% ipython --no-banner

In [1]: import numpy as np

In [2]: np.set_printoptions(suppress=True, linewidth=160)

In [3]: rnd = lambda a: np.round(a, 2) + 0

In [4]: data = np.load("m.npy")

In [5]: data
Out[5]: 
array([[ 2.7 , -1.37,  2.72,  2.67, -4.03, -1.35,  4.06, -4.08, -4.05, -2.72, -1.36],
       [ 2.22, -1.1 ,  2.22,  2.19, -3.31, -1.09,  3.29, -3.27, -3.31, -2.2 , -1.07],
       [ 1.73, -0.91,  1.74,  1.73, -2.57, -0.87,  2.56, -2.62, -2.57, -1.73, -0.86],
       [-0.68,  0.31, -0.7 , -0.67,  0.98,  0.3 , -1.02,  1.01,  1.07,  0.64,  0.34],
       [ 2.73, -1.36,  2.8 ,  2.76, -4.15, -1.41,  4.17, -4.15, -4.16, -2.74, -1.35],
       [ 2.28, -1.12,  2.29,  2.26, -3.44, -1.13,  3.39, -3.43, -3.41, -2.26, -1.14],
       [-1.15,  0.59, -1.11, -1.16,  1.72,  0.6 , -1.73,  1.7 ,  1.72,  1.14,  0.56],
       [ 5.17, -2.57,  5.15,  5.17, -7.76, -2.58,  7.74, -7.75, -7.78, -5.2 , -2.59],
       [-3.74,  1.85, -3.75, -3.76,  5.62,  1.88, -5.63,  5.62,  5.61,  3.77,  1.84],
       [ 1.28, -0.61,  1.26,  1.31, -1.91, -0.63,  1.89, -1.9 , -1.92, -1.26, -0.63],
       [ 0.33, -0.15,  0.34,  0.34, -0.51, -0.16,  0.48, -0.5 , -0.46, -0.32, -0.18],
       [ 2.97, -1.49,  2.99,  2.96, -4.43, -1.49,  4.39, -4.46, -4.45, -2.94, -1.49],
       [-1.06,  0.51, -1.13, -1.1 ,  1.64,  0.53, -1.62,  1.64,  1.65,  1.08,  0.52]])

In [6]: left, sig, VT = np.linalg.svd(data)

In [7]: rnd(sig)
Out[7]: array([33.61,  0.12,  0.1 ,  0.08,  0.08,  0.06,  0.05,  0.05,  0.03,  0.02,  0.01])

In [8]: M2 = left[:, :1] @ np.diag(sig[:1]) @ VT[:1]

In [9]: np.linalg.matrix_rank(data, rtol=0.05)
Out[9]: np.int64(1)

In [10]: cov = data.T @ data

In [11]: rnd(np.linalg.eigvalsh(cov)[::-1])
Out[11]: array([1129.84,    0.01,    0.01,    0.01,    0.01,    0.  ,    0.  ,    0.  ,    0.  ,    0.  ,    0.  ])

In [12]: print(rnd(np.trace(cov)), rnd((data ** 2).sum()))
1129.89 1129.89

In [13]: np.allclose(cov, cov.T)
Out[13]: True

In [14]: E = np.tril(np.array([[0, 2, 2, 1, 7, 6, 2, 0, 9, 2, 6, 1, 4],
    ...:     [2, 3, 7, 3, 5, 0, 1, 9, 1, 2, 9, 3, 3],
    ...:     [2, 3, 8, 0, 0, 1, 0, 6, 0, 5, 0, 7, 7],
    ...:     [4, 1, 2, 7, 2, 7, 5, 4, 3, 0, 5, 3, 3],
    ...:     [1, 3, 5, 3, 7, 2, 4, 1, 4, 9, 8, 3, 5],
    ...:     [9, 4, 7, 8, 1, 6, 6, 8, 2, 0, 6, 3, 4],
    ...:     [3, 1, 5, 1, 1, 1, 1, 4, 7, 2, 9, 7, 5],
    ...:     [9, 7, 5, 5, 8, 0, 0, 3, 5, 1, 4, 2, 1],
    ...:     [1, 2, 9, 2, 5, 8, 4, 1, 8, 1, 2, 3, 6],
    ...:     [4, 7, 9, 0, 7, 9, 8, 1, 7, 9, 9, 5, 8],
    ...:     [1, 4, 2, 0, 2, 4, 4, 4, 8, 2, 8, 8, 3],
    ...:     [9, 8, 0, 7, 4, 3, 6, 4, 0, 1, 0, 5, 9],
    ...:     [3, 0, 0, 9, 6, 1, 0, 2, 2, 0, 9, 6, 8]]), -1) + np.eye(13, dtype=int)

In [15]: E
Out[15]: 
array([[1, 0, 0, 0, 0, 0, 0, 0, 0, 0, 0, 0, 0],
       [2, 1, 0, 0, 0, 0, 0, 0, 0, 0, 0, 0, 0],
       [2, 3, 1, 0, 0, 0, 0, 0, 0, 0, 0, 0, 0],
       [4, 1, 2, 1, 0, 0, 0, 0, 0, 0, 0, 0, 0],
       [1, 3, 5, 3, 1, 0, 0, 0, 0, 0, 0, 0, 0],
       [9, 4, 7, 8, 1, 1, 0, 0, 0, 0, 0, 0, 0],
       [3, 1, 5, 1, 1, 1, 1, 0, 0, 0, 0, 0, 0],
       [9, 7, 5, 5, 8, 0, 0, 1, 0, 0, 0, 0, 0],
       [1, 2, 9, 2, 5, 8, 4, 1, 1, 0, 0, 0, 0],
       [4, 7, 9, 0, 7, 9, 8, 1, 7, 1, 0, 0, 0],
       [1, 4, 2, 0, 2, 4, 4, 4, 8, 2, 1, 0, 0],
       [9, 8, 0, 7, 4, 3, 6, 4, 0, 1, 0, 1, 0],
       [3, 0, 0, 9, 6, 1, 0, 2, 2, 0, 9, 6, 1]])

In [16]: print(np.argsort(-np.linalg.norm(E, axis=0).round(6), kind="stable")[:3])
[0 2 3]

In [17]: [round(float(x), 2) for x in np.linalg.svd(E, compute_uv=False)[:3]]
Out[17]: [34.0, 17.4, 13.11]

In [18]: rnd(np.linalg.norm(E, 2) / np.linalg.norm(E))
Out[18]: np.float64(0.79)

In [19]: np.linalg.matrix_rank(E, rtol=0.1)
Out[19]: np.int64(7)

In [20]: M2 = data / np.linalg.norm(data, axis=1, keepdims=True)

In [21]: cov = M2 @ M2.T

In [22]: print(rnd(cov[2]))
[ 1.  1.  1. -1.  1.  1. -1.  1. -1.  1.  1.  1. -1.]

In [23]: (cov - 2 * np.eye(13)).round(6).argmax(axis=1)
Out[23]: array([ 7,  7, 11, 12,  7, 11,  8,  0,  6,  7,  5,  5,  8])

In [24]: M2 = E / np.sqrt((E ** 2).mean(axis=1, keepdims=True))

In [25]: rnd(np.linalg.norm(M2, axis=1))
Out[25]: array([3.61, 3.61, 3.61, 3.61, 3.61, 3.61, 3.61, 3.61, 3.61, 3.61, 3.61, 3.61, 3.61])

In [26]: X = np.load("dump.npy")

In [27]: X
Out[27]: 
array([[ 1.21, -0.06, -0.02,  0.33, -0.69, -0.63,  1.88],
       [-0.06,  0.35,  1.42, -1.32,  1.05, -1.88, -0.03],
       [-0.02,  1.42,  2.36,  0.65, -0.34, -0.66,  3.06],
       [ 0.33, -1.32,  0.65,  2.2 ,  0.72, -1.12,  0.6 ],
       [-0.69,  1.05, -0.34,  0.72,  1.89,  1.66, -0.65],
       [-0.63, -1.88, -0.66, -1.12,  1.66,  0.7 ,  0.87],
       [ 1.88, -0.03,  3.06,  0.6 , -0.65,  0.87, -2.71]])

In [28]: evals, V = np.linalg.eigh(X)

In [29]: x = np.array([-4, 5, 2, 7, -6, -3, -4])

In [30]: rnd(np.linalg.eigvalsh(X[1:, 1:]))
Out[30]: array([-4.55, -2.97,  1.89,  2.73,  3.  ,  4.69])
